>>> import numpy as np
>>> import numpy.linalg as la
>>> np.set_printoptions(precision=1, suppress=True, linewidth=140, floatmode="fixed")
>>> def rnd(a):
...     return np.round(a, 1) + 0
... 
>>> A = np.array([[1, -2, 2, 0, -1, 0, 1, -3, 2, 3, 1, 0, -2, 1, 1],
...     [-3, 3, -2, 1, 3, -2, 3, 3, -3, -1, -3, 0, -1, 2, -3],
...     [-2, -3, -1, -1, 0, -1, 1, 1, 1, 0, -2, 3, -1, 2, 0],
...     [-3, 0, 2, -3, -1, -1, 1, 1, 1, -3, 2, 3, 3, 3, -3],
...     [2, 1, -2, -1, 1, -2, 1, 3, -3, 3, 0, 0, 0, -3, 0],
...     [2, 0, 1, 0, 1, -3, 1, 3, -1, 2, 2, -2, 0, -2, 2],
...     [-1, 1, -2, -2, 0, -2, 1, -3, -2, 0, 1, -1, -1, 3, -3],
...     [3, 1, -1, 1, 2, 3, 1, 1, 2, 3, 2, -2, -3, 3, 1],
...     [-3, 3, 0, 2, 3, 2, -3, -1, 2, 0, 1, -2, 1, -2, 1],
...     [1, -1, -2, 3, 3, 1, 3, -3, 2, -2, -3, -3, -1, 1, 2]])
>>> A[:, 8] = 2 * A[:, 4]
>>> A
array([[ 1, -2,  2,  0, -1,  0,  1, -3, -2,  3,  1,  0, -2,  1,  1],
       [-3,  3, -2,  1,  3, -2,  3,  3,  6, -1, -3,  0, -1,  2, -3],
       [-2, -3, -1, -1,  0, -1,  1,  1,  0,  0, -2,  3, -1,  2,  0],
       [-3,  0,  2, -3, -1, -1,  1,  1, -2, -3,  2,  3,  3,  3, -3],
       [ 2,  1, -2, -1,  1, -2,  1,  3,  2,  3,  0,  0,  0, -3,  0],
       [ 2,  0,  1,  0,  1, -3,  1,  3,  2,  2,  2, -2,  0, -2,  2],
       [-1,  1, -2, -2,  0, -2,  1, -3,  0,  0,  1, -1, -1,  3, -3],
       [ 3,  1, -1,  1,  2,  3,  1,  1,  4,  3,  2, -2, -3,  3,  1],
       [-3,  3,  0,  2,  3,  2, -3, -1,  6,  0,  1, -2,  1, -2,  1],
       [ 1, -1, -2,  3,  3,  1,  3, -3,  6, -2, -3, -3, -1,  1,  2]])
>>> A2 = A / la.norm(A, axis=1, keepdims=True)
>>> G = A2 @ A2.T
>>> rnd(la.norm(A2, axis=1))
array([1.0, 1.0, 1.0, 1.0, 1.0, 1.0, 1.0, 1.0, 1.0, 1.0])
>>> (G - 2 * np.eye(10)).round(6).argmax(axis=1)
array([7, 9, 3, 2, 5, 4, 3, 9, 9, 1])
>>> rng = np.random.default_rng(6738)
>>> A2 = A + rng.integers(-2, 3, (10, 9)) @ rng.integers(-2, 3, (9, 15))
>>> A2
array([[  0,  -2,  -3,  -2,  -2,   2,   3,   2,  -5,  13,   7,  -7,  -8,   0,  -7],
       [ -5,  -3,  -3,   1,   7,  -5,   5,  -2,   7,  -5, -10,   4, -10,   2,   3],
       [-10,  -3,   3,   0,  -6,   1,  -3,   1,   3,  -2, -11,   3,   6,   4,  -2],
       [ -5,  -7,   1,  -7,  -5,   0,  -1,   5,  -6,  -1,   6,  -2,   6,   2,  -3],
       [ -8,  10,  -1,   2,  -5,   6,   2,   4,  -2,   8,   3,  -3,   4,   3,  -4],
       [  0,   6,   1,  10,  -5,   5,  -5,   7,  -4,   2,  10,   0,  10,   2,   2],
       [  2,   5,   1,  -6,   1,  -2,  -3,   2,   1,   1,   8,  -3,   6,   7,   1],
       [ -1,  -5,  -6,   2,   1,   2,  -9,   0,   4,  -1,   1,  -5,   3,   6,   7],
       [ -6,   5,   8,  -2,   0,   4,   3,  -1,   2,  -3,   3,  -1,  -1, -11,   3],
       [  2,   0,  -4,   3,   4,   1, -14,   6,   8,  -2,   5,  -7,   9,   7,  10]])
>>> la.matrix_rank(A2 - A, tol=1e-8)
np.int64(9)
>>> A2 - A
array([[ -1,   0,  -5,  -2,  -1,   2,   2,   5,  -3,  10,   6,  -7,  -6,  -1,  -8],
       [ -2,  -6,  -1,   0,   4,  -3,   2,  -5,   1,  -4,  -7,   4,  -9,   0,   6],
       [ -8,   0,   4,   1,  -6,   2,  -4,   0,   3,  -2,  -9,   0,   7,   2,  -2],
       [ -2,  -7,  -1,  -4,  -4,   1,  -2,   4,  -4,   2,   4,  -5,   3,  -1,   0],
       [-10,   9,   1,   3,  -6,   8,   1,   1,  -4,   5,   3,  -3,   4,   6,  -4],
       [ -2,   6,   0,  10,  -6,   8,  -6,   4,  -6,   0,   8,   2,  10,   4,   0],
       [  3,   4,   3,  -4,   1,   0,  -4,   5,   1,   1,   7,  -2,   7,   4,   4],
       [ -4,  -6,  -5,   1,  -1,  -1, -10,  -1,   0,  -4,  -1,  -3,   6,   3,   6],
       [ -3,   2,   8,  -4,  -3,   2,   6,   0,  -4,  -3,   2,   1,  -2,  -9,   2],
       [  1,   1,  -2,   0,   1,   0, -17,   9,   2,   0,   8,  -4,  10,   6,   8]])
